In [1]: import numpy as np

In [2]: np.set_printoptions(suppress=True, linewidth=100)

In [3]: other = np.array([[2, -1, 2, -3, 0, -2, -2, -3, 2],
   ...:     [2, -3, 2, -3, 1, -2, -3, -2, 1],
   ...:     [1, 3, -3, 0, 0, -2, 0, -3, -3],
   ...:     [-3, 0, -3, 0, 3, 0, 3, -2, 2],
   ...:     [-2, 0, 0, 3, -1, 3, 3, -1, -1],
   ...:     [-3, 0, -1, -2, 3, 1, 3, -3, 1],
   ...:     [1, -2, -3, -3, 1, 1, 3, 3, 2],
   ...:     [0, 2, -2, -2, 2, 1, 1, 3, -3],
   ...:     [-2, 2, -2, -2, 2, 3, 3, 0, 3]])

In [4]: basis = np.array([[1, 0, -1], [-1, -2, 0], [0, 1, -1]])

In [5]: data = np.block([[other, np.array([[1, -2, -1],
   ...:     [-2, 1, 0],
   ...:     [2, -1, 1],
   ...:     [1, 2, -1],
   ...:     [0, 1, 1],
   ...:     [1, -1, -2],
   ...:     [-1, -2, 0],
   ...:     [1, -2, 0],
   ...:     [-1, -1, 1]])], [np.zeros((3, 9)), basis]])

In [6]: print(data)
[[ 2. -1.  2. -3.  0. -2. -2. -3.  2.  1. -2. -1.]
 [ 2. -3.  2. -3.  1. -2. -3. -2.  1. -2.  1.  0.]
 [ 1.  3. -3.  0.  0. -2.  0. -3. -3.  2. -1.  1.]
 [-3.  0. -3.  0.  3.  0.  3. -2.  2.  1.  2. -1.]
 [-2.  0.  0.  3. -1.  3.  3. -1. -1.  0.  1.  1.]
 [-3.  0. -1. -2.  3.  1.  3. -3.  1.  1. -1. -2.]
 [ 1. -2. -3. -3.  1.  1.  3.  3.  2. -1. -2.  0.]
 [ 0.  2. -2. -2.  2.  1.  1.  3. -3.  1. -2.  0.]
 [-2.  2. -2. -2.  2.  3.  3.  0.  3. -1. -1.  1.]
 [ 0.  0.  0.  0.  0.  0.  0.  0.  0.  1.  0. -1.]
 [ 0.  0.  0.  0.  0.  0.  0.  0.  0. -1. -2.  0.]
 [ 0.  0.  0.  0.  0.  0.  0.  0.  0.  0.  1. -1.]]

In [7]: q, r_ = np.linalg.qr(data)

In [8]: print(np.round(q @ r_, 2) + 0)
[[ 2. -1.  2. -3.  0. -2. -2. -3.  2.  1. -2. -1.]
 [ 2. -3.  2. -3.  1. -2. -3. -2.  1. -2.  1.  0.]
 [ 1.  3. -3.  0.  0. -2.  0. -3. -3.  2. -1.  1.]
 [-3.  0. -3.  0.  3.  0.  3. -2.  2.  1.  2. -1.]
 [-2.  0.  0.  3. -1.  3.  3. -1. -1.  0.  1.  1.]
 [-3.  0. -1. -2.  3.  1.  3. -3.  1.  1. -1. -2.]
 [ 1. -2. -3. -3.  1.  1.  3.  3.  2. -1. -2.  0.]
 [ 0.  2. -2. -2.  2.  1.  1.  3. -3.  1. -2.  0.]
 [-2.  2. -2. -2.  2.  3.  3.  0.  3. -1. -1.  1.]
 [ 0.  0.  0.  0.  0.  0.  0.  0.  0.  1.  0. -1.]
 [ 0.  0.  0.  0.  0.  0.  0.  0.  0. -1. -2.  0.]
 [ 0.  0.  0.  0.  0.  0.  0.  0.  0.  0.  1. -1.]]

In [9]: u = np.array([1, 0, 1, 2, 0, 0, 1, 2, 0, 2, -2, 1])

In [10]: other = data + np.outer(u, np.eye(12)[6])

In [11]: print(np.linalg.matrix_rank(np.linalg.inv(other) - np.linalg.inv(data), tol=1e-8))
1

In [12]: print(other)
[[ 2. -1.  2. -3.  0. -2. -1. -3.  2.  1. -2. -1.]
 [ 2. -3.  2. -3.  1. -2. -3. -2.  1. -2.  1.  0.]
 [ 1.  3. -3.  0.  0. -2.  1. -3. -3.  2. -1.  1.]
 [-3.  0. -3.  0.  3.  0.  5. -2.  2.  1.  2. -1.]
 [-2.  0.  0.  3. -1.  3.  3. -1. -1.  0.  1.  1.]
 [-3.  0. -1. -2.  3.  1.  3. -3.  1.  1. -1. -2.]
 [ 1. -2. -3. -3.  1.  1.  4.  3.  2. -1. -2.  0.]
 [ 0.  2. -2. -2.  2.  1.  3.  3. -3.  1. -2.  0.]
 [-2.  2. -2. -2.  2.  3.  3.  0.  3. -1. -1.  1.]
 [ 0.  0.  0.  0.  0.  0.  2.  0.  0.  1.  0. -1.]
 [ 0.  0.  0.  0.  0.  0. -2.  0.  0. -1. -2.  0.]
 [ 0.  0.  0.  0.  0.  0.  1.  0.  0.  0.  1. -1.]]

In [13]: print(np.round(np.linalg.det(other) / np.linalg.det(data), 2), np.round(1 + np.linalg.solve(data, u)[6], 2))
0.11 0.11

In [14]: def softmax(z):
    ...:     e = np.exp(z - z.max(axis=-1, keepdims=True))
    ...:     return e / e.sum(axis=-1, keepdims=True)
    ...: 

In [15]: print(np.round(softmax(data[4]), 2) + 0)
[0.   0.01 0.01 0.29 0.01 0.29 0.29 0.01 0.01 0.01 0.04 0.04]

In [16]: scores = data @ data.T / np.sqrt(12)

In [17]: print(np.round(softmax(scores)[4] @ data, 2) + 0)
[-2.    0.   -0.01  2.99 -0.99  3.    3.   -1.   -0.99  0.    1.    1.  ]

In [18]: U, sigma, vt = np.linalg.svd(data, full_matrices=False)

In [19]: print(np.round(U.T @ U, 2) + 0)
[[1. 0. 0. 0. 0. 0. 0. 0. 0. 0. 0. 0.]
 [0. 1. 0. 0. 0. 0. 0. 0. 0. 0. 0. 0.]
 [0. 0. 1. 0. 0. 0. 0. 0. 0. 0. 0. 0.]
 [0. 0. 0. 1. 0. 0. 0. 0. 0. 0. 0. 0.]
 [0. 0. 0. 0. 1. 0. 0. 0. 0. 0. 0. 0.]
 [0. 0. 0. 0. 0. 1. 0. 0. 0. 0. 0. 0.]
 [0. 0. 0. 0. 0. 0. 1. 0. 0. 0. 0. 0.]
 [0. 0. 0. 0. 0. 0. 0. 1. 0. 0. 0. 0.]
 [0. 0. 0. 0. 0. 0. 0. 0. 1. 0. 0. 0.]
 [0. 0. 0. 0. 0. 0. 0. 0. 0. 1. 0. 0.]
 [0. 0. 0. 0. 0. 0. 0. 0. 0. 0. 1. 0.]
 [0. 0. 0. 0. 0. 0. 0. 0. 0. 0. 0. 1.]]

In [20]: print(np.round(sigma / sigma[0], 2))
[1.   0.78 0.67 0.63 0.36 0.31 0.27 0.25 0.15 0.08 0.03 0.02]

In [21]: print(U.shape, sigma.shape, vt.shape)
(12, 12) (12,) (12, 12)

In [22]: print(round(float(np.sqrt((sigma ** 2).sum())), 2), round(np.linalg.norm(data), 2))
20.71 20.71

In [23]: print(np.round(U.T @ data @ vt.T, 2) + 0)
[[12.28  0.    0.    0.    0.    0.    0.    0.    0.    0.    0.    0.  ]
 [ 0.    9.6   0.    0.    0.    0.    0.    0.    0.    0.    0.    0.  ]
 [ 0.    0.    8.19  0.    0.    0.    0.    0.    0.    0.    0.    0.  ]
 [ 0.    0.    0.    7.78  0.    0.    0.    0.    0.    0.    0.    0.  ]
 [ 0.    0.    0.    0.    4.37  0.    0.    0.    0.    0.    0.    0.  ]
 [ 0.    0.    0.    0.    0.    3.83  0.    0.    0.    0.    0.    0.  ]
 [ 0.    0.    0.    0.    0.    0.    3.35  0.    0.    0.    0.    0.  ]
 [ 0.    0.    0.    0.    0.    0.    0.    3.01  0.    0.    0.    0.  ]
 [ 0.    0.    0.    0.    0.    0.    0.    0.    1.8   0.    0.    0.  ]
 [ 0.    0.    0.    0.    0.    0.    0.    0.    0.    0.99  0.    0.  ]
 [ 0.    0.    0.    0.    0.    0.    0.    0.    0.    0.    0.37  0.  ]
 [ 0.    0.    0.    0.    0.    0.    0.    0.    0.    0.    0.    0.19]]

In [24]: print(np.round(np.abs(vt[0]), 2))
[0.4  0.2  0.44 0.02 0.29 0.36 0.61 0.07 0.1  0.07 0.05 0.01]

In [25]: print(np.round(vt @ vt.T, 2) + 0)
[[1. 0. 0. 0. 0. 0. 0. 0. 0. 0. 0. 0.]
 [0. 1. 0. 0. 0. 0. 0. 0. 0. 0. 0. 0.]
 [0. 0. 1. 0. 0. 0. 0. 0. 0. 0. 0. 0.]
 [0. 0. 0. 1. 0. 0. 0. 0. 0. 0. 0. 0.]
 [0. 0. 0. 0. 1. 0. 0. 0. 0. 0. 0. 0.]
 [0. 0. 0. 0. 0. 1. 0. 0. 0. 0. 0. 0.]
 [0. 0. 0. 0. 0. 0. 1. 0. 0. 0. 0. 0.]
 [0. 0. 0. 0. 0. 0. 0. 1. 0. 0. 0. 0.]
 [0. 0. 0. 0. 0. 0. 0. 0. 1. 0. 0. 0.]
 [0. 0. 0. 0. 0. 0. 0. 0. 0. 1. 0. 0.]
 [0. 0. 0. 0. 0. 0. 0. 0. 0. 0. 1. 0.]
 [0. 0. 0. 0. 0. 0. 0. 0. 0. 0. 0. 1.]]

In [26]: print((sigma > 1e-8).sum())
12

In [27]: X = np.load("run13.npy")

In [28]: print(X.round(2))
[[ 0.18  3.18  0.   -1.64  0.54]
 [ 0.95  3.95  0.   -0.1   2.86]
 [ 0.39  3.39  0.   -1.23  1.16]
 [ 0.7   3.7   0.   -0.61  2.09]
 [ 0.67  3.67  0.   -0.66  2.01]
 [ 2.81  5.81  0.    3.62  8.44]
 [-0.5   2.5   0.   -2.99 -1.49]
 [-0.85  2.15  0.   -3.69 -2.54]
 [-0.95  2.05  0.   -3.9  -2.84]
 [-0.54  2.46  0.   -3.08 -1.61]
 [-0.69  2.31  0.   -3.38 -2.07]
 [ 0.28  3.28  0.   -1.43  0.85]
 [-0.67  2.33  0.   -3.34 -2.01]
 [ 0.66  3.66  0.   -0.68  1.98]
 [ 0.82  3.82  0.   -0.37  2.45]
 [ 1.01  4.01  0.    0.02  3.03]]

In [29]: rk = np.linalg.matrix_rank(X)

In [30]: print(rk)
2

In [31]: N = np.linalg.svd(X)[2][rk:].T

In [32]: print(np.linalg.matrix_rank(X.T @ X), np.linalg.matrix_rank(X @ X.T))
2 2

In [33]: print(N.shape)
(5, 3)

In [34]: print([int(np.linalg.matrix_rank(X[:, :j + 1])) for j in range(5)])
[1, 2, 2, 2, 2]
